$ ipython --no-banner

In [1]: import numpy as np

In [2]: import numpy.linalg as la

In [3]: np.set_printoptions(precision=4, suppress=True, linewidth=140, sign=" ")

In [4]: F = np.array([[1, 0, 3, 3, 0, 2, 1, 2, 2, 2, 2, 0],
   ...:     [0, 0, 0, 2, 3, 0, 2, 3, 1, 1, 0, 0],
   ...:     [2, 2, 3, 3, 1, 3, 2, 3, 3, 0, 0, 3],
   ...:     [2, 0, 2, 3, 3, 3, 0, 0, 3, 2, 1, 2],
   ...:     [3, 1, 1, 3, 3, 1, 1, 1, 0, 0, 2, 1],
   ...:     [3, 0, 0, 1, 0, 3, 2, 3, 3, 0, 1, 2],
   ...:     [3, 3, 2, 1, 3, 1, 1, 1, 3, 2, 2, 0],
   ...:     [1, 1, 2, 0, 3, 2, 2, 1, 1, 2, 1, 2],
   ...:     [1, 0, 3, 0, 3, 1, 1, 0, 3, 3, 0, 2],
   ...:     [0, 3, 3, 0, 0, 3, 0, 2, 2, 0, 0, 0]])

In [5]: F
Out[5]: 
array([[ 1,  0,  3,  3,  0,  2,  1,  2,  2,  2,  2,  0],
       [ 0,  0,  0,  2,  3,  0,  2,  3,  1,  1,  0,  0],
       [ 2,  2,  3,  3,  1,  3,  2,  3,  3,  0,  0,  3],
       [ 2,  0,  2,  3,  3,  3,  0,  0,  3,  2,  1,  2],
       [ 3,  1,  1,  3,  3,  1,  1,  1,  0,  0,  2,  1],
       [ 3,  0,  0,  1,  0,  3,  2,  3,  3,  0,  1,  2],
       [ 3,  3,  2,  1,  3,  1,  1,  1,  3,  2,  2,  0],
       [ 1,  1,  2,  0,  3,  2,  2,  1,  1,  2,  1,  2],
       [ 1,  0,  3,  0,  3,  1,  1,  0,  3,  3,  0,  2],
       [ 0,  3,  3,  0,  0,  3,  0,  2,  2,  0,  0,  0]])

In [6]: F.sum(axis=0)
Out[6]: array([ 16,  10,  19,  16,  19,  19,  12,  16,  21,  12,   9,  12])

In [7]: la.svd(F, compute_uv=False)
Out[7]: array([ 17.4038,   6.0424,   5.3426,   4.2469,   4.0158,   3.7563,   3.0977,   2.2859,   1.8557,   0.7189])

In [8]: la.matrix_rank(F)
Out[8]: np.int64(10)

In [9]: np.abs(F).max()
Out[9]: np.int64(3)

In [10]: F - F[0]
Out[10]: 
array([[ 0,  0,  0,  0,  0,  0,  0,  0,  0,  0,  0,  0],
       [-1,  0, -3, -1,  3, -2,  1,  1, -1, -1, -2,  0],
       [ 1,  2,  0,  0,  1,  1,  1,  1,  1, -2, -2,  3],
       [ 1,  0, -1,  0,  3,  1, -1, -2,  1,  0, -1,  2],
       [ 2,  1, -2,  0,  3, -1,  0, -1, -2, -2,  0,  1],
       [ 2,  0, -3, -2,  0,  1,  1,  1,  1, -2, -1,  2],
       [ 2,  3, -1, -2,  3, -1,  0, -1,  1,  0,  0,  0],
       [ 0,  1, -1, -3,  3,  0,  1, -1, -1,  0, -1,  2],
       [ 0,  0,  0, -3,  3, -1,  0, -2,  1,  1, -2,  2],
       [-1,  3,  0, -3,  0,  1, -1,  0,  0, -2, -2,  0]])
